% ipython --no-banner

In [1]: import numpy as np

In [2]: np.set_printoptions(precision=2, suppress=True, linewidth=200)

In [3]: m1 = np.loadtxt("test10.csv", delimiter=",")

In [4]: m1
Out[4]: 
array([[-2.06,  2.19,  2.08],
       [-2.22,  1.57,  2.47],
       [-2.34,  2.35,  1.63],
       [-2.02,  1.97,  2.4 ],
       [-2.41,  2.37,  2.28],
       [-1.02, -1.08,  2.54],
       [-0.59, -0.73,  2.34],
       [-0.86, -1.35,  2.27],
       [-1.25, -0.71,  1.85],
       [-0.55, -0.99,  2.2 ]])

In [5]: Y = m1 / np.sqrt((m1 ** 2).mean(axis=1, keepdims=True))

In [6]: np.linalg.matrix_rank(m1 - m1.mean(axis=1, keepdims=True))
Out[6]: np.int64(2)

In [7]: np.linalg.matrix_rank(Y) == np.linalg.matrix_rank(m1)
Out[7]: np.True_

In [8]: np.linalg.norm(Y, axis=1)
Out[8]: array([1.73, 1.73, 1.73, 1.73, 1.73, 1.73, 1.73, 1.73, 1.73, 1.73])

In [9]: np.abs(m1).max()
Out[9]: np.float64(2.54)

In [10]: np.linalg.rank(m1)
AttributeError: module 'numpy.linalg' has no attribute 'rank'


In [11]: m1.sum(axis=0)
Out[11]: array([-15.32,   5.59,  22.06])

In [12]: X = np.array([[93, 5, 1], [0, 32, 5], [5, 3, 32]])

In [13]: print(X)
[[93  5  1]
 [ 0 32  5]
 [ 5  3 32]]

In [14]: vals, vecs = np.linalg.eig(X)

In [15]: print(round(np.prod(vals), 2))
93802.0

In [16]: np.sort(np.linalg.eigvals(np.linalg.inv(X)))
Out[16]: array([0.01, 0.03, 0.04])

In [17]: np.sort(np.linalg.eigvals(X.T))
Out[17]: array([28.35, 35.54, 93.12])

In [18]: vals
Out[18]: array([93.12, 28.35, 35.54])

In [19]: data = np.load("run2.npy")

In [20]: print(data)
[[0 1 0 1]
 [1 0 1 1]
 [0 1 0 1]
 [1 1 1 0]]

In [21]: # row 2 repeats row 0

In [22]: left, s, VT = np.linalg.svd(data)

In [23]: vecs = VT[:(s > 1e-8).sum()]

In [24]: rng = np.random.default_rng(57)

In [25]: x = data[0] + -1 * data[1] + rng.integers(2) * np.eye(4)[1]

In [26]: x
Out[26]: array([-1.,  1., -1.,  0.])

In [27]: np.round(vecs.T @ vecs, 2) + 0
Out[27]: 
array([[0.5, 0. , 0.5, 0. ],
       [0. , 1. , 0. , 0. ],
       [0.5, 0. , 0.5, 0. ],
       [0. , 0. , 0. , 1. ]])

In [28]: np.linalg.matrix_rank(np.vstack([data, x]))
Out[28]: np.int64(3)

In [29]: print(np.diag(vecs.T @ vecs))
[0.5 1.  0.5 1. ]

In [30]: round(float(np.linalg.norm(x - vecs.T @ vecs @ x)), 2)
Out[30]: 0.0

In [31]: np.round(np.linalg.norm(data, 2) / np.linalg.norm(data), 2)
Out[31]: np.float64(0.81)

In [32]: np.argsort(-np.linalg.norm(data, axis=0).round(6), kind="stable")[:3]
Out[32]: array([1, 3, 0])
